$ python3 -q
>>> import numpy as np
>>> np.set_printoptions(precision=3, suppress=True, linewidth=140, legacy="1.25")
>>> def rnd(a):
...     return np.round(a, 3) + 0
... 
>>> mat = np.load("m.npy")
>>> mat
array([[ 25,  15,  12, -11, -11],
       [ 15,  25,  20,  -5,  -5],
       [ 12,  20,  16,  -4,  -4],
       [-11,  -5,  -4,   5,   5],
       [-11,  -5,  -4,   5,   5]])
>>> U, sv, vt = np.linalg.svd(mat)
>>> V = vt[:(sv > 1e-8).sum()]
>>> rng = np.random.default_rng(9778)
>>> x = mat[1] + 4 * mat[3] + rng.integers(2) * np.eye(5)[2]
>>> x
array([-29.,   5.,   5.,  15.,  15.])
>>> rnd(np.diag(V.T @ V))
array([0.669, 0.605, 0.387, 0.169, 0.169])
>>> U, sv, vt = np.linalg.svd(mat)
>>> np.argmax(sv[:-1] / (sv[1:] + 1e-6)) + 1
2
>>> B = U[:, :2] @ np.diag(sv[:2]) @ vt[:2]
>>> rnd(np.linalg.norm(mat - B) / np.linalg.norm(mat))
0.0
>>> rnd(np.abs(mat - B).max())
0.0
>>> rnd(mat @ np.linalg.pinv(mat) @ mat)
array([[ 25.,  15.,  12., -11., -11.],
       [ 15.,  25.,  20.,  -5.,  -5.],
       [ 12.,  20.,  16.,  -4.,  -4.],
       [-11.,  -5.,  -4.,   5.,   5.],
       [-11.,  -5.,  -4.,   5.,   5.]])
>>> rnd(np.trace(np.linalg.pinv(mat) @ mat))
2.0
>>> np.allclose(mat[:-1].T @ np.linalg.lstsq(mat[:-1].T, mat[-1])[0], mat[-1])
True
>>> m1 = np.load("sample5.npy")
>>> m1
array([[ 3,  0,  3,  1,  0],
       [-6, -9, -6, -8, -9],
       [ 3,  0,  3,  1,  0],
       [-6, -9, -6, -8, -9]])
>>> B = m1 + rng.integers(-2, 3, (4, 2)) @ rng.integers(-2, 3, (2, 5))
>>> B
array([[  6,  -3,   1,   7,  -2],
       [ -8,  -7,  -6, -12,  -9],
       [ -1,   4,   7,  -7,   4],
       [ -4, -11,  -6,  -4,  -9]])
>>> B - m1
array([[ 3, -3, -2,  6, -2],
       [-2,  2,  0, -4,  0],
       [-4,  4,  4, -8,  4],
       [ 2, -2,  0,  4,  0]])
>>> rnd(np.linalg.svd(B - m1, compute_uv=False))
array([15.125,  3.038,  0.   ,  0.   ])
>>> rnd(np.trace(np.linalg.pinv(m1) @ m1))
2.0
>>> np.unique(m1.round(6), axis=0).shape
(2, 5)
>>> np.abs(np.diag(np.linalg.qr(m1)[1])) > 1e-9
array([ True,  True, False, False])
>>> arr = np.load("x.npy")
>>> arr
array([[49,  0,  0],
       [ 0,  0,  0],
       [ 0,  0,  0]])
>>> U, sv, vt = np.linalg.svd(arr)
>>> V = vt[:(sv > 1e-8).sum()]
>>> x = arr[0] + 3 * arr[2] + rng.integers(2) * np.eye(3)[2]
>>> x
array([49.,  0.,  0.])
>>> np.linalg.matrix_rank(np.vstack([arr, x]))
1
>>> np.allclose(V.T @ V @ x, x)
True
>>> np.diag(V.T @ V)
array([1., 0., 0.])
>>> rnd(np.linalg.det(arr.T))
0.0
>>> rnd(np.linalg.eigvals(arr))
array([49.,  0.,  0.])
>>> rnd(np.linalg.det(arr[::-1]))
0.0
>>> np.einsum("ii->", arr)
49
>>> rnd(np.linalg.eigvals(arr).sum().real)
49.0
>>> np.kron(np.eye(2, dtype=int), arr)
array([[49,  0,  0,  0,  0,  0],
       [ 0,  0,  0,  0,  0,  0],
       [ 0,  0,  0,  0,  0,  0],
       [ 0,  0,  0, 49,  0,  0],
       [ 0,  0,  0,  0,  0,  0],
       [ 0,  0,  0,  0,  0,  0]])
>>> np.poly(arr)
array([  1., -49.,   0.,   0.])
>>> rnd(np.trace(np.linalg.pinv(arr) @ arr))
1.0
>>> np.allclose(arr[:-1].T @ np.linalg.lstsq(arr[:-1].T, arr[-1])[0], arr[-1])
True
>>> x = np.array([9, 4, -8])
>>> arr @ np.eye(3)[1]
array([0., 0., 0.])
>>> np.sign((arr @ x).round(6))
array([1, 0, 0])
>>> arr * x
array([[441,   0,   0],
       [  0,   0,   0],
       [  0,   0,   0]])
>>> arr @ (2 * x)
array([882,   0,   0])
>>> arr @ x
array([441,   0,   0])
>>> (arr @ x).argmax()
0
>>> K = np.load("dump.npy")
>>> K
array([[ 0.,  0., -1.],
       [ 0.,  0.,  0.],
       [ 2.,  2.,  3.]])
>>> vals, V = np.linalg.eigh(arr)
>>> rnd(np.linalg.svd(arr, compute_uv=False))
array([49.,  0.,  0.])
>>> V.T @ V
array([[1., 0., 0.],
       [0., 1., 0.],
       [0., 0., 1.]])
>>> rnd(np.linalg.eigvalsh(arr @ arr))
array([   0.,    0., 2401.])
>>> vals.sum(), np.trace(arr)
(49.0, 49)
>>> vals
array([ 0.,  0., 49.])
>>> V @ np.diag(vals) @ V.T
array([[49.,  0.,  0.],
       [ 0.,  0.,  0.],
       [ 0.,  0.,  0.]])
>>> rk = np.linalg.matrix_rank(K)
>>> rk
2
>>> N = np.linalg.svd(K)[2][rk:].T
>>> np.allclose(K @ N, 0)
True
>>> rnd(N @ N.T)
array([[ 0.5, -0.5,  0. ],
       [-0.5,  0.5,  0. ],
       [ 0. ,  0. ,  0. ]])
>>> np.linalg.matrix_rank(K.T @ K), np.linalg.matrix_rank(K @ K.T)
(2, 2)
>>> rnd(np.linalg.norm(K, 2) / np.linalg.norm(K))
0.987
>>> np.linalg.matrix_rank(K, rtol=0.1)
2
>>> cov = m1.T @ m1
>>> rnd(np.linalg.eigvalsh(cov)[::-1])
array([609.549,  24.451,   0.   ,   0.   ,   0.   ])
>>> cov
array([[ 90, 108,  90, 102, 108],
       [108, 162, 108, 144, 162],
       [ 90, 108,  90, 102, 108],
       [102, 144, 102, 130, 144],
       [108, 162, 108, 144, 162]])
>>> X = np.load("a.npy")
>>> X
array([[-0.77 ,  0.254, -0.91 , -0.867],
       [-0.226, -1.   , -0.03 ,  0.953],
       [ 0.827,  1.   ,  0.422, -0.851],
       [-0.837, -0.948, -0.848, -0.327],
       [-0.831,  0.999,  0.   , -0.979],
       [-0.845,  0.696, -0.762, -0.898],
       [-0.05 ,  0.07 ,  0.08 , -0.02 ],
       [-0.09 , -0.635,  0.766,  0.641],
       [ 0.845,  0.992,  0.982,  0.388],
       [-0.774,  0.397, -0.501, -0.74 ],
       [-0.129,  0.969, -0.207, -0.804],
       [ 0.3  ,  0.706,  0.129, -0.188],
       [ 0.896, -0.966,  0.68 ,  0.965],
       [ 0.537, -1.   , -0.508,  0.97 ],
       [ 0.485, -0.422,  0.03 ,  0.446],
       [-0.254, -0.217, -0.282, -0.159],
       [-0.706, -0.991, -0.438,  0.53 ],
       [ 0.789, -0.999,  0.422,  0.988],
       [ 0.53 ,  0.05 ,  0.565,  0.508],
       [-0.647, -0.09 , -0.843, -0.716],
       [ 0.997,  1.   ,  0.996, -0.696]])
>>> cen = X - X.mean(axis=0)
>>> V = np.linalg.svd(cen)[2][:2]
>>> B = cen - cen @ V.T @ V
>>> np.linalg.norm(B, axis=1).round(6).argmax()
7
>>> rnd(np.cov(cen @ V.T, rowvar=False))
array([[1.089, 0.   ],
       [0.   , 0.771]])
>>> x = np.array([0, 9, 1, -4])
>>> target = X @ x
>>> rnd(np.linalg.pinv(X) @ X)
array([[1., 0., 0., 0.],
       [0., 1., 0., 0.],
       [0., 0., 1., 0.],
       [0., 0., 0., 1.]])
>>> rnd(np.linalg.solve(X.T @ X, X.T @ target))
array([ 0.,  9.,  1., -4.])
>>> target = target + 0.3 * rng.normal(size=21)
>>> rnd(target)
array([  4.583, -12.779,  12.553,  -7.665,  12.506,   9.098,   0.812,  -7.128,   8.416,   6.19 ,  12.065,   7.62 , -12.029, -13.352,
        -5.407,  -1.836, -11.276, -12.738,  -0.821,   1.122,  12.437])
>>> beta, *_ = np.linalg.lstsq(X, target)
>>> [round(float(np.linalg.norm(np.linalg.solve(X.T @ X + lam * np.eye(4), X.T @ target))), 2) for lam in (0, 1, 10, 100)]
[9.91, 9.2, 6.32, 1.58]
>>> rnd(X.T @ (target - X @ beta))
array([0., 0., 0., 0.])
>>> E = np.loadtxt("out16.csv", delimiter=",")
>>> E
array([[ 0.215, -2.562,  0.099],
       [-1.101, -2.456,  0.071],
       [-1.242, -4.041, -0.061],
       [-1.   ,  1.992, -0.148],
       [-0.043, -0.12 , -0.069],
       [-0.074, -0.702, -0.257],
       [-0.617,  3.91 , -0.158],
       [ 0.451,  1.401,  0.039],
       [-0.028, -2.664,  0.011],
       [-0.195, -1.367,  0.128]])
>>> cen = E - E.mean(axis=0)
>>> V = np.linalg.svd(cen)[2][:2]
>>> B = cen - cen @ V.T @ V
>>> rnd((cen @ V.T).std(axis=0))
array([2.352, 0.555])
>>> basis = E[[4, 9]].astype(float)
>>> for _ in range(5):
...     z = np.linalg.norm(E[:, None] - basis, axis=-1).argmin(axis=1)
...     basis = np.array([E[z == j].mean(axis=0) for j in range(2)])
... 
>>> z
array([1, 1, 1, 0, 0, 1, 0, 0, 1, 1])
>>> np.bincount(z)
array([4, 6])
>>> feats = np.array([[1, 0, -2, 2], [-2, 3, 1, 0], [-1, -1, 5, 2], [0, 2, 0, 1]])
>>> feats
array([[ 1,  0, -2,  2],
       [-2,  3,  1,  0],
       [-1, -1,  5,  2],
       [ 0,  2,  0,  1]])
>>> cov = feats.T @ feats
>>> np.diag(cov)
array([ 6, 14, 30,  9])
>>> np.linalg.matrix_rank(cov)
4
>>> cov
array([[ 6, -5, -9,  0],
       [-5, 14, -2,  0],
       [-9, -2, 30,  6],
       [ 0,  0,  6,  9]])
>>> rnd(np.linalg.eigvalsh(cov)[::-1])
array([34.295, 16.228,  8.085,  0.392])
>>> rnd(np.linalg.svd(feats, compute_uv=False) ** 2)
array([34.295, 16.228,  8.085,  0.392])
>>> O, r_ = np.linalg.qr(feats)
>>> rnd(np.abs(np.diag(r_)))
array([2.449, 3.136, 2.706, 2.021])
>>> rnd(O.T @ O)
array([[1., 0., 0., 0.],
       [0., 1., 0., 0.],
       [0., 0., 1., 0.],
       [0., 0., 0., 1.]])
>>> rnd(O)
array([[-0.408, -0.266, -0.113, -0.866],
       [ 0.816, -0.425,  0.263, -0.289],
       [ 0.408,  0.585, -0.639, -0.289],
       [ 0.   , -0.638, -0.714,  0.289]])
>>> rnd(abs(r_[0, 0])), rnd(np.linalg.norm(feats[:, 0]))
(2.449, 2.449)
>>> rnd(O @ r_)
array([[ 1.,  0., -2.,  2.],
       [-2.,  3.,  1.,  0.],
       [-1., -1.,  5.,  2.],
       [ 0.,  2.,  0.,  1.]])
>>> rnd(np.trace(O @ O.T))
4.0
>>> rnd(np.linalg.pinv(O))
array([[-0.408,  0.816,  0.408,  0.   ],
       [-0.266, -0.425,  0.585, -0.638],
       [-0.113,  0.263, -0.639, -0.714],
       [-0.866, -0.289, -0.289,  0.289]])
>>> rnd(O[:, 2] @ O[:, 0])
0.0
>>> rnd(O @ O.T)
array([[1., 0., 0., 0.],
       [0., 1., 0., 0.],
       [0., 0., 1., 0.],
       [0., 0., 0., 1.]])
>>> rnd(np.linalg.norm(O, axis=0))
array([1., 1., 1., 1.])
>>> proj = np.triu(np.array([[3, 0, 3, 0], [0, 3, 2, 3], [1, 0, 3, 2], [0, 1, 1, 3]]), 1) + np.eye(4)
>>> B = proj @ feats @ np.linalg.inv(proj)
>>> rnd(np.poly(B))
array([  1., -10.,  31., -24., -42.])
>>> rnd(np.linalg.det(B))
-42.0
>>> proj @ feats - feats @ proj
array([[-3., -3., 12., 10.],
       [-2.,  4., 10., -4.],
       [ 0.,  4.,  5., -5.],
       [ 0.,  0., -4., -6.]])
>>> O, V = np.linalg.qr(feats[:, :1])[0], np.linalg.qr(feats[:, 1:])[0]
>>> sv = np.linalg.svd(O.T @ V, compute_uv=False)
>>> (sv > 0.9).sum()
1
>>> rnd(np.degrees(np.arccos(sv.clip(0, 1))))
array([17.532])
>>> f = np.array([2, 3, 1, 0])
>>> g = np.array([1, 4, 0])
>>> M = np.outer(f, g)
>>> M
array([[ 2,  8,  0],
       [ 3, 12,  0],
       [ 1,  4,  0],
       [ 0,  0,  0]])
>>> rnd(M @ np.linalg.pinv(M) @ M)
array([[ 2.,  8.,  0.],
       [ 3., 12.,  0.],
       [ 1.,  4.,  0.],
       [ 0.,  0.,  0.]])
>>> np.allclose(M[:-1].T @ np.linalg.lstsq(M[:-1].T, M[-1])[0], M[-1])
True
>>> rnd(np.trace(np.linalg.pinv(M) @ M))
1.0
>>> U, sv, vt = np.linalg.svd(M)
>>> rnd(sv)
array([15.427,  0.   ,  0.   ])
>>> np.argmax(sv[:-1] / (sv[1:] + 1e-6)) + 1
1
>>> B = U[:, :1] @ np.diag(sv[:1]) @ vt[:1]
>>> np.linalg.matrix_rank(B)
1
>>> rnd(np.linalg.norm(M - B, 2)), rnd(sv[1])
(0.0, 0.0)
>>> np.linalg.matrix_rank(M, rtol=0.05)
1
>>> rnd(np.linalg.norm(M, 2) / np.linalg.norm(M))
1.0
>>> np.linalg.matrix_rank(M, rtol=0.1)
1
>>> np.argsort(-np.linalg.norm(M, axis=0).round(6), kind="stable")[:3]
array([1, 0, 2])
>>> blk = np.stack([M, -3 * M, M[::-1]])
>>> blk.sum(axis=0)
array([[ -4, -16,   0],
       [ -5, -20,   0],
       [  1,   4,   0],
       [  2,   8,   0]])
>>> blk.shape
(3, 4, 3)
>>> np.einsum("bij,cij->bc", blk, blk)
array([[ 238, -714,  102],
       [-714, 2142, -306],
       [ 102, -306,  238]])
>>> (blk @ M.T).shape
(3, 4, 4)
